% python3 -q
>>> import numpy as np
>>> from numpy import linalg as LA
>>> np.set_printoptions(precision=2, suppress=True, linewidth=200)
>>> def rnd(a):
...     return np.round(a, 2) + 0
... 
>>> M = np.array([[-1.2, 1.0, -1.2],
...     [-1.8, -0.3, -1.5],
...     [1.1, -0.1, 0.7],
...     [0.8, 0.9, 0.2],
...     [-0.3, -2.1, 0.1],
...     [0.0, -0.9, 1.1],
...     [-0.2, 1.4, 1.8],
...     [-0.1, -2.2, 0.3],
...     [0.9, -1.6, 0.2],
...     [-0.2, 1.1, 0.2],
...     [-0.1, 0.3, -0.1],
...     [-1.1, 0.1, 0.5],
...     [-2.0, 1.7, 0.0],
...     [-1.7, 0.2, -0.6],
...     [0.7, 0.1, -1.2],
...     [1.1, 0.5, 0.2],
...     [0.6, -0.7, 0.7],
...     [0.4, 1.4, 1.1]])
>>> M[11] *= 5
>>> M
array([[-1.2,  1. , -1.2],
       [-1.8, -0.3, -1.5],
       [ 1.1, -0.1,  0.7],
       [ 0.8,  0.9,  0.2],
       [-0.3, -2.1,  0.1],
       [ 0. , -0.9,  1.1],
       [-0.2,  1.4,  1.8],
       [-0.1, -2.2,  0.3],
       [ 0.9, -1.6,  0.2],
       [-0.2,  1.1,  0.2],
       [-0.1,  0.3, -0.1],
       [-5.5,  0.5,  2.5],
       [-2. ,  1.7,  0. ],
       [-1.7,  0.2, -0.6],
       [ 0.7,  0.1, -1.2],
       [ 1.1,  0.5,  0.2],
       [ 0.6, -0.7,  0.7],
       [ 0.4,  1.4,  1.1]])
>>> d = LA.norm(M[:, None] - M[None], axis=-1)
>>> np.unravel_index(d.round(6).argmax(), d.shape)
(np.int64(11), np.int64(14))
>>> rnd(d[:5, :5])
array([[0.  , 1.46, 3.18, 2.44, 3.48],
       [1.46, 0.  , 3.65, 3.33, 2.84],
       [3.18, 3.65, 0.  , 1.16, 2.51],
       [2.44, 3.33, 1.16, 0.  , 3.2 ],
       [3.48, 2.84, 2.51, 3.2 , 0.  ]])
>>> Uu, sig = LA.svd(M)
Traceback (most recent call last):
  File "<python-input-10>", line 1, in <module>
    Uu, sig = LA.svd(M)
    ^^^^^^^
ValueError: too many values to unpack (expected 2)
>>> Uu, sig, vt = LA.svd(M, full_matrices=False)
>>> rnd(Uu.T @ M @ vt.T)
array([[7.12, 0.  , 0.  ],
       [0.  , 4.67, 0.  ],
       [0.  , 0.  , 4.08]])
>>> rnd(vt @ vt.T)
array([[1., 0., 0.],
       [0., 1., 0.],
       [0., 0., 1.]])
>>> Q, vecs = LA.qr(M[:, :2])[0], LA.qr(M[:, 2:])[0]
>>> sig = LA.svd(Q.T @ vecs, compute_uv=False)
>>> (sig > 0.9).sum()
np.int64(0)
>>> rnd(np.degrees(np.arccos(sig.clip(0, 1))))
array([74.7])
>>> cen = M - M.mean(axis=1)
Traceback (most recent call last):
  File "<python-input-18>", line 1, in <module>
    cen = M - M.mean(axis=1)
          ~~^~~~~~~~~~~~~~~~
ValueError: operands could not be broadcast together with shapes (18,3) (18,) 
>>> cen = M - M.mean(axis=0)
>>> Uu, sig, vt = LA.svd(cen, full_matrices=False)
>>> rnd(vt[0] * np.sign(vt[0, np.abs(vt[0]).argmax()]))
array([ 0.94, -0.27, -0.2 ])
>>> np.abs(Uu[:, 0]).argmax()
np.int64(11)
>>> LA.matrix_rank(cen)
np.int64(3)
>>> K = np.load("mat.npy")
>>> K
array([[ 6.04,  3.31,  1.62, -2.37,  2.21, -3.21,  0.7 ,  0.  , -4.82],
       [-4.78, -0.14, -6.21,  3.6 ,  1.82, -0.71, -0.39,  3.84,  0.85],
       [ 0.78, -1.87,  4.25, -1.67,  0.91,  2.16,  0.  , -3.45,  2.73],
       [-2.1 , -1.69, -5.51,  2.42, -0.72, -0.36, -0.49,  3.32, -1.65],
       [ 5.49,  3.18,  3.36, -3.62, -3.95, -0.98,  0.17, -1.96, -2.98],
       [ 2.03,  1.41,  2.11, -1.95, -0.64, -0.39,  0.11, -0.92, -1.06],
       [ 6.78,  3.31,  5.76, -3.36, -2.86, -1.77,  0.11, -2.83, -2.31]])
>>> def softmax(z):
...     e = np.exp(z - z.max(axis=-1, keepdims=True))
...     return e / e.sum(axis=-1, keepdims=True)
... 
>>> rnd(softmax(K[3]))
array([0.  , 0.  , 0.  , 0.27, 0.01, 0.02, 0.01, 0.67, 0.  ])
>>> rnd(softmax(10 * K[3]))
array([0., 0., 0., 0., 0., 0., 0., 1., 0.])
>>> rnd(softmax(K).sum(axis=1))
array([1., 1., 1., 1., 1., 1., 1.])
>>> S = K @ K.T / np.sqrt(9)
>>> rnd(softmax(S)[3] @ K)
array([-4.42, -0.35, -6.12,  3.44,  1.48, -0.66, -0.4 ,  3.77,  0.51])
>>> rnd(softmax(S + np.triu(np.full(S.shape, -np.inf), 1)))
array([[1.  , 0.  , 0.  , 0.  , 0.  , 0.  , 0.  ],
       [0.  , 1.  , 0.  , 0.  , 0.  , 0.  , 0.  ],
       [0.  , 0.  , 1.  , 0.  , 0.  , 0.  , 0.  ],
       [0.  , 0.86, 0.  , 0.14, 0.  , 0.  , 0.  ],
       [0.  , 0.  , 0.  , 0.  , 1.  , 0.  , 0.  ],
       [0.07, 0.  , 0.  , 0.  , 0.93, 0.  , 0.  ],
       [0.  , 0.  , 0.  , 0.  , 0.  , 0.  , 1.  ]])
>>> rnd(softmax(S))
array([[0.99, 0.  , 0.  , 0.  , 0.  , 0.  , 0.01],
       [0.  , 1.  , 0.  , 0.  , 0.  , 0.  , 0.  ],
       [0.  , 0.  , 1.  , 0.  , 0.  , 0.  , 0.  ],
       [0.  , 0.86, 0.  , 0.14, 0.  , 0.  , 0.  ],
       [0.  , 0.  , 0.  , 0.  , 0.03, 0.  , 0.97],
       [0.01, 0.  , 0.  , 0.  , 0.09, 0.  , 0.91],
       [0.  , 0.  , 0.  , 0.  , 0.  , 0.  , 1.  ]])
>>> gram = K.T @ K
>>> rnd(LA.svd(K, compute_uv=False) ** 2)
array([399.97, 100.03,  24.96,   6.26,   1.56,   0.39,   0.1 ])
>>> rnd(np.trace(gram)), rnd((K ** 2).sum())
(np.float64(533.27), np.float64(533.27))
>>> rnd(LA.eigvalsh(gram)[::-1])
array([399.97, 100.03,  24.96,   6.26,   1.56,   0.39,   0.1 ,   0.  ,   0.  ])
>>> x = np.array([3, 1, 0, 0, 2, 2, 1, 2, 3])
>>> rnd(K @ x)
array([ 5.67, -2.42,  7.9 , -8.95, -2.9 ,  0.53,  1.91])
>>> np.sign((K @ x).round(6))
array([ 1., -1.,  1., -1., -1.,  1.,  1.])
>>> LA.norm(K @ x) <= LA.norm(K, 2) * LA.norm(x) + 1e-9
np.True_
>>> Y = np.array([[0, -2],
...     [-2, -2],
...     [1, 0],
...     [-2, 1],
...     [-2, 2],
...     [0, -1],
...     [0, 0],
...     [0, 0],
...     [-2, -2]])
>>> Y @ K
Traceback (most recent call last):
  File "<python-input-43>", line 1, in <module>
    Y @ K
    ~~^~~
ValueError: matmul: Input operand 1 has a mismatch in its core dimension 0, with gufunc signature (n?,k),(k,m?)->(n?,m?) (size 7 is different from 2)
>>> rnd(np.einsum("ij->j", K))
array([14.24,  7.51,  5.38, -6.95, -3.23, -5.26,  0.21, -2.  , -9.24])
>>> np.vstack([K, Y.T]).shape
(9, 9)
